$ ipython --no-banner

In [1]: import numpy as np

In [2]: np.set_printoptions(precision=2, suppress=True, linewidth=120, floatmode="fixed")

In [3]: W0 = np.loadtxt("x.csv", delimiter=",")

In [4]: print(W0)
[[-0.57  0.36 -0.74]
 [ 0.67 -0.32 -0.67]
 [-0.48 -0.88 -0.06]]

In [5]: # columns are unit length and at right angles

In [6]: rng = np.random.default_rng(31)

In [7]: z = rng.permutation(3)

In [8]: print(z)
[1 0 2]

In [9]: out = W0[z][:, z]

In [10]: print(np.allclose(out, W0))
False

In [11]: print(np.round(np.trace(out), 2))
-0.95

In [12]: print(round(np.linalg.det(out), 2), np.round(np.linalg.det(W0[z]), 2))
1.0 -1.0

In [13]: print(np.sort(np.abs(np.linalg.eigvals(out))))
[1.00 1.00 1.00]

In [14]: P = np.triu(np.array([[-1, 1, -5], [5, 5, -8], [9, 4, 3]]), 1) + np.eye(3)

In [15]: out = P @ W0 @ np.linalg.inv(P)

In [16]: print(out)
[[ 2.48  1.95 26.83]
 [ 4.48  2.22 39.92]
 [-0.48 -0.40 -5.64]]

In [17]: print(round(np.trace(out), 2), round(np.trace(W0), 2))
-0.95 -0.95

In [18]: def softmax(z):
    ...:     e = np.exp(z - z.max(axis=-1, keepdims=True))
    ...:     return e / e.sum(axis=-1, keepdims=True)
    ...: 

In [19]: print(np.round(softmax(10 * W0[0]), 2) + 0)
[0.00 1.00 0.00]

In [20]: print(softmax(W0).sum(axis=1))
[1.00 1.00 1.00]

In [21]: print(softmax(W0[0]))
[0.23 0.58 0.19]

In [22]: S = W0 @ W0.T / np.sqrt(3)

In [23]: print(softmax(S))
[[0.47 0.26 0.26]
 [0.26 0.47 0.26]
 [0.26 0.26 0.47]]

In [24]: print(softmax(S)[0] @ W0)
[-0.22 -0.15 -0.54]

In [25]: print(softmax(S).round(6).argmax(axis=1))
[0 1 2]

In [26]: print(softmax(S + np.triu(np.full(S.shape, -np.inf), 1)))
[[1.00 0.00 0.00]
 [0.36 0.64 0.00]
 [0.26 0.26 0.47]]

In [27]: print(np.linalg.matrix_power(W0, 2))
[[ 0.92  0.33  0.22]
 [-0.27  0.93 -0.24]
 [-0.29  0.16  0.94]]

In [28]: print((W0 - W0.T) / 2)
[[ 0.00 -0.15 -0.13]
 [ 0.15  0.00  0.10]
 [ 0.13 -0.10  0.00]]

In [29]: print((W0 + W0.T) / 2)
[[-0.57  0.51 -0.61]
 [ 0.51 -0.32 -0.77]
 [-0.61 -0.77 -0.06]]

In [30]: J = np.load("mat.npy")

In [31]: print(J)
[[ 21  19 -14 -10  -2]
 [ 19  28 -18  -8   1]
 [-14 -18  12   6   0]
 [-10  -8   6  18   6]
 [ -2   1   0   6   3]]

In [32]: vec = np.array([3, 2, 0, 0, 1])

In [33]: print(J * vec)
[[ 63  38   0   0  -2]
 [ 57  56   0   0   1]
 [-42 -36   0   0   0]
 [-30 -16   0   0   6]
 [ -6   2   0   0   3]]

In [34]: print(np.linalg.norm(J @ vec) <= np.linalg.norm(J, 2) * np.linalg.norm(vec) + 1e-9)
True

In [35]: print(J @ vec)
[ 99 114 -78 -40  -1]

In [36]: print(np.einsum("ij,j->i", J, vec))
[ 99 114 -78 -40  -1]

In [37]: print(np.sign((J @ vec).round(6)))
[ 1  1 -1 -1 -1]

In [38]: print((J * vec).sum(axis=1))
[ 99 114 -78 -40  -1]
